>>> import numpy as np
>>> np.set_printoptions(suppress=True, linewidth=120)
>>> E = np.load("case12.npy")
>>> E
array([[-1.05,  2.37,  0.52],
       [ 0.62, -2.84, -1.07],
       [ 0.13,  0.25, -0.04],
       [ 1.86, -3.36,  0.57],
       [-0.65, -4.85, -0.9 ],
       [-4.71, -2.  , -0.06],
       [-0.97,  1.77, -3.03],
       [ 0.38, -0.45, -3.86],
       [-4.91, -3.15,  0.62],
       [-0.97, -1.06,  0.66],
       [-0.48,  1.13,  5.47],
       [ 0.86, -2.13, -1.85],
       [ 4.12, -1.12, -4.81],
       [-0.92,  0.  ,  0.01],
       [ 0.05, -0.83,  0.7 ],
       [ 0.47,  3.05,  1.4 ],
       [-0.27, -2.23, -0.38],
       [-4.  ,  2.97,  1.23],
       [ 0.29, -2.89,  0.46],
       [ 1.36, -0.68, -2.24],
       [ 3.88,  1.45,  2.1 ],
       [-0.42, -4.08, -0.8 ],
       [-1.44, -0.31,  1.53],
       [ 0.54, -2.8 ,  1.89],
       [-2.85,  2.4 , -3.96],
       [-0.36, -0.67, -2.18],
       [ 2.12, -1.06,  0.51]])
>>> cen = (E - E.mean(axis=0)) / E.std(axis=0)
>>> np.argwhere(np.abs(cen) > 2)
array([[ 5,  0],
       [ 8,  0],
       [10,  2],
       [12,  0],
       [12,  2]])
>>> coef = np.linalg.lstsq(np.delete(cen, 1, axis=1), cen[:, 1])[0]
>>> np.abs(coef).argmax()
np.int64(1)
>>> cent = E[[10, 24]].astype(float)
>>> for _ in range(6):
...     lab = np.linalg.norm(E[:, None] - cent, axis=-1).argmin(axis=1)
...     cent = np.array([E[lab == j].mean(axis=0) for j in range(2)])
... 
>>> lab
array([0, 1, 0, 1, 1, 1, 1, 1, 1, 0, 0, 1, 1, 0, 0, 0, 1, 0, 1, 1, 0, 1, 0, 0, 1, 1, 0])
>>> np.round(cent[1] - cent[0], 2)
array([-0.24, -2.18, -2.9 ])
>>> np.bincount(lab)
array([12, 15])
>>> x0 = np.array([0, 3, 1])
>>> E @ np.eye(3)[1]
array([ 2.37, -2.84,  0.25, -3.36, -4.85, -2.  ,  1.77, -0.45, -3.15, -1.06,  1.13, -2.13, -1.12,  0.  , -0.83,  3.05,
       -2.23,  2.97, -2.89, -0.68,  1.45, -4.08, -0.31, -2.8 ,  2.4 , -0.67, -1.06])
>>> def softmax(z):
...     e = np.exp(z - z.max(axis=-1, keepdims=True))
...     return e / e.sum(axis=-1, keepdims=True)
... 
>>> np.round(softmax(E[23]), 2)
array([0.2 , 0.01, 0.79])
>>> np.round(softmax(10 * E[23]), 2) + 0
array([0., 0., 1.])
>>> np.round(softmax(E[23] + 2), 2)
array([0.2 , 0.01, 0.79])
>>> att = E @ E.T / np.sqrt(3)
>>> np.round(softmax(att)[23] @ E, 2)
array([ 0.32, -3.47,  0.5 ])
>>> softmax(att).round(6).argmax(axis=1)
array([17,  4, 20,  3,  4,  8, 24, 12,  8,  8, 10, 12, 12,  8, 23, 15,  4, 17,  4, 12, 20,  4,  8, 23, 24, 12,  3])
>>> d = np.linalg.norm(E[:, None] - E[None], axis=-1)
>>> d.mean(axis=1).argmax()
np.int64(12)
>>> F = np.loadtxt("m.csv", delimiter=",")
>>> F.round(2)
array([[ 0.42, -0.12,  0.02, -0.26,  0.06,  0.22, -0.33],
       [-0.12,  0.39,  0.12, -0.27, -0.3 , -0.05,  0.2 ],
       [ 0.02,  0.12,  0.97,  0.06,  0.06,  0.01, -0.04],
       [-0.26, -0.27,  0.06,  0.8 , -0.09,  0.06, -0.04],
       [ 0.06, -0.3 ,  0.06, -0.09,  0.82, -0.08,  0.18],
       [ 0.22, -0.05,  0.01,  0.06, -0.08,  0.9 ,  0.17],
       [-0.33,  0.2 , -0.04, -0.04,  0.18,  0.17,  0.69]])
>>> # projection: eigenvalues are 0 or 1
>>> th = np.radians(135)
>>> R = np.eye(7)
>>> R[4, 4] = R[1, 1] = np.cos(th)
>>> R[4, 1], R[1, 4] = -np.sin(th), np.sin(th)
>>> R.round(2)
array([[ 1.  ,  0.  ,  0.  ,  0.  ,  0.  ,  0.  ,  0.  ],
       [ 0.  , -0.71,  0.  ,  0.  ,  0.71,  0.  ,  0.  ],
       [ 0.  ,  0.  ,  1.  ,  0.  ,  0.  ,  0.  ,  0.  ],
       [ 0.  ,  0.  ,  0.  ,  1.  ,  0.  ,  0.  ,  0.  ],
       [ 0.  , -0.71,  0.  ,  0.  , -0.71,  0.  ,  0.  ],
       [ 0.  ,  0.  ,  0.  ,  0.  ,  0.  ,  1.  ,  0.  ],
       [ 0.  ,  0.  ,  0.  ,  0.  ,  0.  ,  0.  ,  1.  ]])
>>> other = F @ R.T
>>> np.allclose(np.linalg.norm(F, axis=1), np.linalg.norm(other, axis=1))
True
>>> other.round(2)
array([[ 0.42,  0.13,  0.02, -0.26,  0.04,  0.22, -0.33],
       [-0.12, -0.49,  0.12, -0.27, -0.06, -0.05,  0.2 ],
       [ 0.02, -0.04,  0.97,  0.06, -0.13,  0.01, -0.04],
       [-0.26,  0.13,  0.06,  0.8 ,  0.26,  0.06, -0.04],
       [ 0.06,  0.8 ,  0.06, -0.09, -0.37, -0.08,  0.18],
       [ 0.22, -0.02,  0.01,  0.06,  0.09,  0.9 ,  0.17],
       [-0.33, -0.01, -0.04, -0.04, -0.27,  0.17,  0.69]])
>>> np.allclose(F @ F.T, other @ other.T)
True
>>> round(float(np.linalg.det(R)), 2), np.round(np.trace(R), 2)
(1.0, np.float64(3.59))
